$ python3 -q
>>> import numpy as np
>>> np.set_printoptions(suppress=True, linewidth=160)
>>> tidy = lambda a: np.round(a, 2) + 0
>>> arr = np.array([[1, 4, 5, 3, 5, 1, 2, 0, 1, 1, 5, 2, 5],
...     [5, 3, 3, 1, 1, 4, 0, 3, 4, 5, 0, 5, 5],
...     [4, 1, 2, 1, 4, 3, 3, 4, 4, 2, 5, 0, 1],
...     [1, 4, 1, 0, 4, 4, 4, 5, 3, 4, 2, 0, 3],
...     [2, 1, 0, 1, 1, 0, 2, 1, 4, 4, 0, 1, 3],
...     [2, 2, 4, 1, 2, 0, 5, 3, 1, 1, 5, 5, 1],
...     [4, 1, 1, 1, 2, 4, 2, 3, 2, 3, 2, 3, 5],
...     [2, 2, 5, 1, 3, 5, 5, 3, 3, 3, 3, 2, 4],
...     [1, 3, 5, 1, 1, 0, 5, 2, 4, 0, 3, 3, 3],
...     [4, 0, 3, 5, 1, 2, 2, 2, 3, 3, 4, 0, 5],
...     [0, 3, 5, 2, 3, 1, 1, 3, 5, 5, 0, 2, 5],
...     [1, 5, 3, 5, 2, 5, 3, 0, 2, 1, 1, 5, 5],
...     [4, 5, 0, 3, 5, 1, 5, 3, 4, 4, 1, 2, 5],
...     [1, 0, 0, 4, 2, 5, 2, 0, 3, 2, 3, 0, 3]])
>>> arr
array([[1, 4, 5, 3, 5, 1, 2, 0, 1, 1, 5, 2, 5],
       [5, 3, 3, 1, 1, 4, 0, 3, 4, 5, 0, 5, 5],
       [4, 1, 2, 1, 4, 3, 3, 4, 4, 2, 5, 0, 1],
       [1, 4, 1, 0, 4, 4, 4, 5, 3, 4, 2, 0, 3],
       [2, 1, 0, 1, 1, 0, 2, 1, 4, 4, 0, 1, 3],
       [2, 2, 4, 1, 2, 0, 5, 3, 1, 1, 5, 5, 1],
       [4, 1, 1, 1, 2, 4, 2, 3, 2, 3, 2, 3, 5],
       [2, 2, 5, 1, 3, 5, 5, 3, 3, 3, 3, 2, 4],
       [1, 3, 5, 1, 1, 0, 5, 2, 4, 0, 3, 3, 3],
       [4, 0, 3, 5, 1, 2, 2, 2, 3, 3, 4, 0, 5],
       [0, 3, 5, 2, 3, 1, 1, 3, 5, 5, 0, 2, 5],
       [1, 5, 3, 5, 2, 5, 3, 0, 2, 1, 1, 5, 5],
       [4, 5, 0, 3, 5, 1, 5, 3, 4, 4, 1, 2, 5],
       [1, 0, 0, 4, 2, 5, 2, 0, 3, 2, 3, 0, 3]])
>>> hat = arr @ np.linalg.solve(arr.T @ arr, arr.T)
>>> tidy(np.linalg.eigvalsh(hat))
array([0., 1., 1., 1., 1., 1., 1., 1., 1., 1., 1., 1., 1., 1.])
>>> tidy(hat @ arr[:, 2])
array([5., 3., 2., 1., 0., 4., 1., 5., 5., 3., 5., 3., 0., 0.])
>>> np.allclose(hat @ hat, hat)
True
>>> vec = np.array([3, 3, 2, 2, 1, 1, 3, 3, 2, 3, 3, 2, 0])
>>> y = arr @ vec
>>> tidy(np.linalg.solve(arr.T @ arr, arr.T @ y))
array([3., 3., 2., 2., 1., 1., 3., 3., 2., 3., 3., 2., 0.])
>>> tidy(np.linalg.lstsq(arr, y)[0])
array([3., 3., 2., 2., 1., 1., 3., 3., 2., 3., 3., 2., 0.])
>>> rng = np.random.default_rng(3892)
>>> y = y + 0.05 * rng.normal(size=14)
>>> tidy(y)
array([66.98, 79.03, 78.08, 76.09, 43.  , 78.  , 64.91, 84.07, 68.99, 69.94, 67.93, 70.04, 90.01, 44.97])
>>> b, *_ = np.linalg.lstsq(arr, y)
>>> tidy(np.linalg.norm(y - arr @ b))
np.float64(0.03)
>>> [round(float(np.linalg.norm(np.linalg.solve(arr.T @ arr + lam * np.eye(13), arr.T @ y))), 2) for lam in (0, 1, 10, 100)]
[8.51, 8.25, 7.75, 6.92]
>>> tidy(b)
array([ 3.02,  3.04,  2.02,  1.99,  0.98,  1.02,  3.01,  2.97,  1.99,  3.03,  3.  ,  1.98, -0.05])
>>> b.round()
array([ 3.,  3.,  2.,  2.,  1.,  1.,  3.,  3.,  2.,  3.,  3.,  2., -0.])
>>> tidy(np.linalg.norm(arr, axis=0))
array([10.3 , 10.95, 12.21,  9.75, 10.95, 11.79, 12.45, 10.2 , 12.29, 11.66, 11.31, 10.49, 15.13])
>>> tidy(np.linalg.norm(arr, axis=1))
array([11.7 , 12.69, 10.86, 11.36,  7.35, 10.77, 10.15, 12.21, 10.44, 11.05, 11.7 , 12.41, 13.11,  9.  ])
>>> tidy(np.linalg.norm(arr, "nuc"))
np.float64(99.3)
>>> tidy(np.linalg.norm(arr) ** 2 / np.linalg.norm(arr, 2) ** 2)
np.float64(1.34)
>>> arr[11] @ arr[12]
np.int64(122)
>>> tidy(np.linalg.norm(arr[11] - arr[12]))
np.float64(9.06)
>>> np.linalg.norm(arr, axis=1).argmax()
np.int64(12)
>>> tidy(np.linalg.norm(arr, 2))
np.float64(36.11)
>>> r0, v = arr[9], arr[12]
>>> r0 @ r0
np.int64(122)
>>> r0 @ v
np.int64(107)
>>> p = (r0 @ v) / (r0 @ r0) * r0
>>> tidy(np.linalg.norm(r0 + v) ** 2 + np.linalg.norm(r0 - v) ** 2)
np.float64(588.0)
>>> tidy(p)
array([3.51, 0.  , 2.63, 4.39, 0.88, 1.75, 1.75, 1.75, 2.63, 2.63, 3.51, 0.  , 4.39])
>>> np.linalg.matrix_rank(np.outer(r0, v))
np.int64(1)
>>> tidy(v - p)
array([ 0.49,  5.  , -2.63, -1.39,  4.12, -0.75,  3.25,  1.25,  1.37,  1.37, -2.51,  2.  ,  0.61])
>>> E = np.load("w.npy")
>>> E
array([[ -0.52,   2.02,   5.86,  -6.22,  -2.08,   0.08,   6.09,  -0.31,  -5.92,  -5.87],
       [  4.07,  20.11,   1.96,  -8.71,   0.4 ,  -4.05,   7.88,  -7.97, -11.61,  -7.89],
       [  2.84,  10.37,   2.27, -10.65,  -2.8 ,  -1.32,   5.8 ,  -7.38,  -8.52,  -9.75],
       [  2.16,   6.73,   1.3 ,  -8.98,   1.05,  -4.47,   1.43,  -4.  ,  -4.97,  -4.2 ],
       [  2.03,   6.14,  -3.61,   1.91,  -6.26,   6.12,   4.12,  -5.74,  -2.23,  -3.89],
       [  2.77,  17.12,   4.09,  -9.09,   2.7 ,  -6.5 ,   6.2 ,  -5.37, -11.18,  -5.69],
       [  2.55,  12.25,  -2.36,   3.7 ,  -0.05,  -0.41,   4.32,  -4.5 ,  -4.34,   0.13],
       [  2.99,  16.3 ,   0.23,  -1.95,  -0.79,  -1.59,   6.01,  -6.5 ,  -8.  ,  -3.8 ]])
>>> vec = np.array([2, 2, 0, 0, 1, 0, -1, 0, -2, 0])
>>> E @ np.eye(10)[8]
array([ -5.92, -11.61,  -8.52,  -4.97,  -2.23, -11.18,  -4.34,  -8.  ])
>>> tidy(E @ np.ones(10))
array([ -6.87,  -5.81, -19.14, -13.95,  -1.41,  -4.95,  11.29,   2.9 ])
>>> tidy(np.einsum("ij,j->i", E, vec))
array([ 6.67, 64.1 , 34.86, 27.34, 10.42, 58.64, 33.91, 47.78])
>>> tidy(E @ vec)
array([ 6.67, 64.1 , 34.86, 27.34, 10.42, 58.64, 33.91, 47.78])
>>> np.sign((E @ vec).round(6))
array([1., 1., 1., 1., 1., 1., 1., 1.])
>>> np.abs(E).max()
np.float64(20.11)
>>> np.zeros(8, 10)
Traceback (most recent call last):
  File "<python-input-46>", line 1, in <module>
    np.zeros(8, 10)
    ~~~~~~~~^^^^^^^
TypeError: Cannot interpret '10' as a data type
>>> tidy(E.mean(axis=0))
array([ 2.36, 11.38,  1.22, -5.  , -0.98, -1.52,  5.23, -5.22, -7.1 , -5.12])
>>> E[:, 10]
Traceback (most recent call last):
  File "<python-input-48>", line 1, in <module>
    E[:, 10]
    ~^^^^^^^
IndexError: index 10 is out of bounds for axis 1 with size 10
>>> tidy(np.linalg.svd(E, compute_uv=False))
array([52.74, 17.32, 12.76,  6.8 ,  1.  ,  0.8 ,  0.68,  0.31])
>>> E.shape
(8, 10)
>>> np.count_nonzero(E)
np.int64(80)
>>> tidy(E.sum(axis=0))
array([ 18.89,  91.04,   9.74, -39.99,  -7.83, -12.14,  41.85, -41.77, -56.77, -40.96])
>>> E[8]
Traceback (most recent call last):
  File "<python-input-53>", line 1, in <module>
    E[8]
    ~^^^
IndexError: index 8 is out of bounds for axis 0 with size 8
>>> np.linalg.matrix_rank(E)
np.int64(8)
>>> tidy(np.linalg.norm(E))
np.float64(57.39)
>>> out = E + rng.integers(-2, 3, (8, 4)) @ rng.integers(-2, 3, (4, 10))
>>> tidy(out)
array([[ -3.52,  -1.98,   5.86,  -9.22,  -4.08,   0.08,   9.09,  -3.31,  -3.92, -13.87],
       [  8.07,  18.11,   1.96,  -4.71,  -3.6 ,   7.95,  -2.12, -11.97, -15.61,  -9.89],
       [ -6.16,   8.37,   0.27, -12.65,  -6.8 ,  -5.32,   9.8 ,  -0.38,  -2.52,  -6.75],
       [  4.16,   5.73,   1.3 ,  -6.98,  -0.95,   1.53,  -3.57,  -6.  ,  -6.97,  -5.2 ],
       [  4.03,   7.14,  -1.61,   2.91,  -4.26,   4.12,   4.12,  -5.74,  -4.23,  -1.89],
       [  3.77,  23.12,   2.09, -11.09,   8.7 , -14.5 ,  12.2 ,  -2.37,  -9.18,  -0.69],
       [  4.55,  12.25,  -6.36,   4.7 ,  -3.05,   9.59,  -1.68,  -7.5 ,  -4.34,  -2.87],
       [ -0.01,   7.3 ,   8.23,   1.05,  -6.79,   0.41,   2.01,  -7.5 , -12.  ,  -6.8 ]])
>>> tidy(out - E)
array([[ -3.,  -4.,   0.,  -3.,  -2.,   0.,   3.,  -3.,   2.,  -8.],
       [  4.,  -2.,   0.,   4.,  -4.,  12., -10.,  -4.,  -4.,  -2.],
       [ -9.,  -2.,  -2.,  -2.,  -4.,  -4.,   4.,   7.,   6.,   3.],
       [  2.,  -1.,   0.,   2.,  -2.,   6.,  -5.,  -2.,  -2.,  -1.],
       [  2.,   1.,   2.,   1.,   2.,  -2.,   0.,   0.,  -2.,   2.],
       [  1.,   6.,  -2.,  -2.,   6.,  -8.,   6.,   3.,   2.,   5.],
       [  2.,   0.,  -4.,   1.,  -3.,  10.,  -6.,  -3.,   0.,  -3.],
       [ -3.,  -9.,   8.,   3.,  -6.,   2.,  -4.,  -1.,  -4.,  -3.]])
>>> tidy(np.linalg.svd(out - E, compute_uv=False))
array([29.85, 17.48, 12.08, 10.27,  0.  ,  0.  ,  0.  ,  0.  ])
>>> t3 = np.stack([E, -1 * E, E[::-1]])
>>> tidy(np.linalg.norm(t3, axis=(1, 2)))
array([57.39, 57.39, 57.39])
>>> t3.shape
(3, 8, 10)
>>> np.linalg.matrix_rank(t3.reshape(3, -1))
np.int64(2)
>>> r0, v = E[4], E[3]
>>> tidy(r0 @ r0)
np.float64(205.17)
>>> p = (r0 @ v) / (r0 @ r0) * r0
>>> tidy(np.linalg.norm(r0 + v) ** 2 + np.linalg.norm(r0 - v) ** 2)
np.float64(837.86)
>>> tidy(v - p)
array([ 1.7 ,  5.35,  2.11, -9.41,  2.46, -5.85,  0.5 , -2.71, -4.47, -3.32])
>>> tidy((v - p) @ r0)
np.float64(0.0)
>>> F = np.loadtxt("test2.csv", delimiter=",")
>>> F
array([[ 1.,  1., -2., -2.,  1., -2., -3., -1., -1.,  0.,  0.,  1.],
       [ 1.,  1.,  1., -2., -2.,  1., -2., -3., -1., -1.,  0.,  0.],
       [-2.,  1.,  1.,  1., -2., -2.,  1., -2., -3., -1., -1.,  0.],
       [-2., -2.,  1.,  1.,  1., -2., -2.,  1., -2., -3., -1., -1.],
       [ 1., -2., -2.,  1.,  1.,  1., -2., -2.,  1., -2., -3., -1.],
       [-2.,  1., -2., -2.,  1.,  1.,  1., -2., -2.,  1., -2., -3.],
       [-3., -2.,  1., -2., -2.,  1.,  1.,  1., -2., -2.,  1., -2.],
       [-1., -3., -2.,  1., -2., -2.,  1.,  1.,  1., -2., -2.,  1.],
       [-1., -1., -3., -2.,  1., -2., -2.,  1.,  1.,  1., -2., -2.],
       [ 0., -1., -1., -3., -2.,  1., -2., -2.,  1.,  1.,  1., -2.],
       [ 0.,  0., -1., -1., -3., -2.,  1., -2., -2.,  1.,  1.,  1.],
       [ 1.,  0.,  0., -1., -1., -3., -2.,  1., -2., -2.,  1.,  1.]])
>>> vec = np.array([-1, 2, 1, 0, 3, 3, 1, -1, -2, -3])
>>> a = np.maximum(E @ vec, 0)
>>> np.tanh(E @ vec)
array([1., 1., 1., 1., 1., 1., 1., 1.])
>>> tidy(E.T @ a)
array([ 1152.35,  5728.64,   726.49, -2635.31,  -254.29,  -990.61,  2514.79, -2501.15, -3572.29, -2515.26])
>>> tidy(a)
array([40.27, 89.9 , 67.28, 30.31, 32.21, 75.16, 35.32, 62.61])
>>> tidy(np.maximum(E @ vec, 0) - np.maximum(-E @ vec, 0))
array([40.27, 89.9 , 67.28, 30.31, 32.21, 75.16, 35.32, 62.61])
>>> tidy(np.maximum(E @ (3 * vec), 0))
array([120.81, 269.7 , 201.84,  90.93,  96.63, 225.48, 105.96, 187.83])
>>> w, evecs = np.linalg.eigh(F)
>>> vec = np.array([1, 3, 5, 4, 0, 2, 5, 0, 3, 2, 4, 1])
>>> tidy(np.linalg.eigvalsh(F[1:, 1:]))
array([-8.36, -5.71, -5.1 , -0.59, -0.15,  1.57,  1.88,  4.95,  5.74,  8.38,  8.4 ])
>>> vec @ F @ vec
np.float64(-558.0)
>>> w, evecs = np.linalg.eigh(F)
>>> (w > 1e-8).sum(), (w < -1e-8).sum()
(np.int64(6), np.int64(6))
>>> tidy(evecs.T @ F @ evecs)
array([[-9.02,  0.  ,  0.  ,  0.  ,  0.  ,  0.  ,  0.  ,  0.  ,  0.  ,  0.  ,  0.  ,  0.  ],
       [ 0.  , -5.75,  0.  ,  0.  ,  0.  ,  0.  ,  0.  ,  0.  ,  0.  ,  0.  ,  0.  ,  0.  ],
       [ 0.  ,  0.  , -5.56,  0.  ,  0.  ,  0.  ,  0.  ,  0.  ,  0.  ,  0.  ,  0.  ,  0.  ],
       [ 0.  ,  0.  ,  0.  , -1.1 ,  0.  ,  0.  ,  0.  ,  0.  ,  0.  ,  0.  ,  0.  ,  0.  ],
       [ 0.  ,  0.  ,  0.  ,  0.  , -0.52,  0.  ,  0.  ,  0.  ,  0.  ,  0.  ,  0.  ,  0.  ],
       [ 0.  ,  0.  ,  0.  ,  0.  ,  0.  , -0.13,  0.  ,  0.  ,  0.  ,  0.  ,  0.  ,  0.  ],
       [ 0.  ,  0.  ,  0.  ,  0.  ,  0.  ,  0.  ,  1.72,  0.  ,  0.  ,  0.  ,  0.  ,  0.  ],
       [ 0.  ,  0.  ,  0.  ,  0.  ,  0.  ,  0.  ,  0.  ,  2.33,  0.  ,  0.  ,  0.  ,  0.  ],
       [ 0.  ,  0.  ,  0.  ,  0.  ,  0.  ,  0.  ,  0.  ,  0.  ,  5.68,  0.  ,  0.  ,  0.  ],
       [ 0.  ,  0.  ,  0.  ,  0.  ,  0.  ,  0.  ,  0.  ,  0.  ,  0.  ,  7.38,  0.  ,  0.  ],
       [ 0.  ,  0.  ,  0.  ,  0.  ,  0.  ,  0.  ,  0.  ,  0.  ,  0.  ,  0.  ,  8.39,  0.  ],
       [ 0.  ,  0.  ,  0.  ,  0.  ,  0.  ,  0.  ,  0.  ,  0.  ,  0.  ,  0.  ,  0.  ,  8.57]])
>>> tidy(np.linalg.svd(F, compute_uv=False))
array([9.02, 8.57, 8.39, 7.38, 5.75, 5.68, 5.56, 2.33, 1.72, 1.1 , 0.52, 0.13])
>>> tidy(w.sum()), np.trace(F)
(np.float64(12.0), np.float64(12.0))
>>> cov = F.T @ F
>>> tidy(np.linalg.svd(F, compute_uv=False) ** 2)
array([81.4 , 73.47, 70.4 , 54.51, 33.05, 32.28, 30.96,  5.45,  2.97,  1.21,  0.27,  0.02])
>>> tidy(np.linalg.eigvalsh(cov)[::-1])
array([81.4 , 73.47, 70.4 , 54.51, 33.05, 32.28, 30.96,  5.45,  2.97,  1.21,  0.27,  0.02])
>>> tidy(np.linalg.det(F))
np.float64(253327.0)
>>> np.allclose(F @ F.T, F.T @ F)
True
>>> tidy(np.linalg.matrix_power(F, 3))
array([[  69.,   33., -125., -133.,   14., -125., -202.,  -86.,  -47.,    2.,  -30.,    1.],
       [  33.,   57.,    7., -148., -118.,   19., -107., -189., -101.,  -12.,   40.,  -30.],
       [-125.,    7.,   57.,   -1., -152., -121.,   59.,  -86., -227., -103.,  -12.,    2.],
       [-133., -148.,   -1.,   41.,    0., -162.,  -90.,   78., -129., -227., -101.,  -47.],
       [  14., -118., -152.,    0.,   83.,    6., -151.,  -63.,   78.,  -86., -189.,  -86.],
       [-125.,   19., -121., -162.,    6.,   56.,  -10., -151.,  -90.,   59., -107., -202.],
       [-202., -107.,   59.,  -90., -151.,  -10.,   56.,    6., -162., -121.,   19., -125.],
       [ -86., -189.,  -86.,   78.,  -63., -151.,    6.,   83.,    0., -152., -118.,   14.],
       [ -47., -101., -227., -129.,   78.,  -90., -162.,    0.,   41.,   -1., -148., -133.],
       [   2.,  -12., -103., -227.,  -86.,   59., -121., -152.,   -1.,   57.,    7., -125.],
       [ -30.,   40.,  -12., -101., -189., -107.,   19., -118., -148.,    7.,   57.,   33.],
       [   1.,  -30.,    2.,  -47.,  -86., -202., -125.,   14., -133., -125.,   33.,   69.]])
>>> F @ F
array([[ 27.,  10.,  -1.,   3.,   6.,   4., -11.,  -4.,  15.,   8.,   7.,  16.],
       [ 10.,  27.,   8.,  -3.,   5.,   5.,   4., -10.,  -6.,  17.,  10.,   7.],
       [ -1.,   8.,  31.,  12.,  -5.,   9.,  11.,   6.,  -8.,  -6.,  17.,   8.],
       [  3.,  -3.,  12.,  35.,  10.,  -1.,  15.,  13.,   8.,  -8.,  -6.,  15.],
       [  6.,   5.,  -5.,  10.,  35.,   7.,  -7.,  12.,  13.,   6., -10.,  -4.],
       [  4.,   5.,   9.,  -1.,   7.,  38.,  10.,  -7.,  15.,  11.,   4., -11.],
       [-11.,   4.,  11.,  15.,  -7.,  10.,  38.,   7.,  -1.,   9.,   5.,   4.],
       [ -4., -10.,   6.,  13.,  12.,  -7.,   7.,  35.,  10.,  -5.,   5.,   6.],
       [ 15.,  -6.,  -8.,   8.,  13.,  15.,  -1.,  10.,  35.,  12.,  -3.,   3.],
       [  8.,  17.,  -6.,  -8.,   6.,  11.,   9.,  -5.,  12.,  31.,   8.,  -1.],
       [  7.,  10.,  17.,  -6., -10.,   4.,   5.,   5.,  -3.,   8.,  27.,  10.],
       [ 16.,   7.,   8.,  15.,  -4., -11.,   4.,   6.,   3.,  -1.,  10.,  27.]])
>>> np.trace(F)
np.float64(12.0)
>>> (F + F.T) / 2
array([[ 1.,  1., -2., -2.,  1., -2., -3., -1., -1.,  0.,  0.,  1.],
       [ 1.,  1.,  1., -2., -2.,  1., -2., -3., -1., -1.,  0.,  0.],
       [-2.,  1.,  1.,  1., -2., -2.,  1., -2., -3., -1., -1.,  0.],
       [-2., -2.,  1.,  1.,  1., -2., -2.,  1., -2., -3., -1., -1.],
       [ 1., -2., -2.,  1.,  1.,  1., -2., -2.,  1., -2., -3., -1.],
       [-2.,  1., -2., -2.,  1.,  1.,  1., -2., -2.,  1., -2., -3.],
       [-3., -2.,  1., -2., -2.,  1.,  1.,  1., -2., -2.,  1., -2.],
       [-1., -3., -2.,  1., -2., -2.,  1.,  1.,  1., -2., -2.,  1.],
       [-1., -1., -3., -2.,  1., -2., -2.,  1.,  1.,  1., -2., -2.],
       [ 0., -1., -1., -3., -2.,  1., -2., -2.,  1.,  1.,  1., -2.],
       [ 0.,  0., -1., -1., -3., -2.,  1., -2., -2.,  1.,  1.,  1.],
       [ 1.,  0.,  0., -1., -1., -3., -2.,  1., -2., -2.,  1.,  1.]])
>>> np.allclose(F, F.T)
True
>>> tidy(np.sort(np.abs(np.linalg.eigvals(F))))
array([0.13, 0.52, 1.1 , 1.72, 2.33, 5.56, 5.68, 5.75, 7.38, 8.39, 8.57, 9.02])
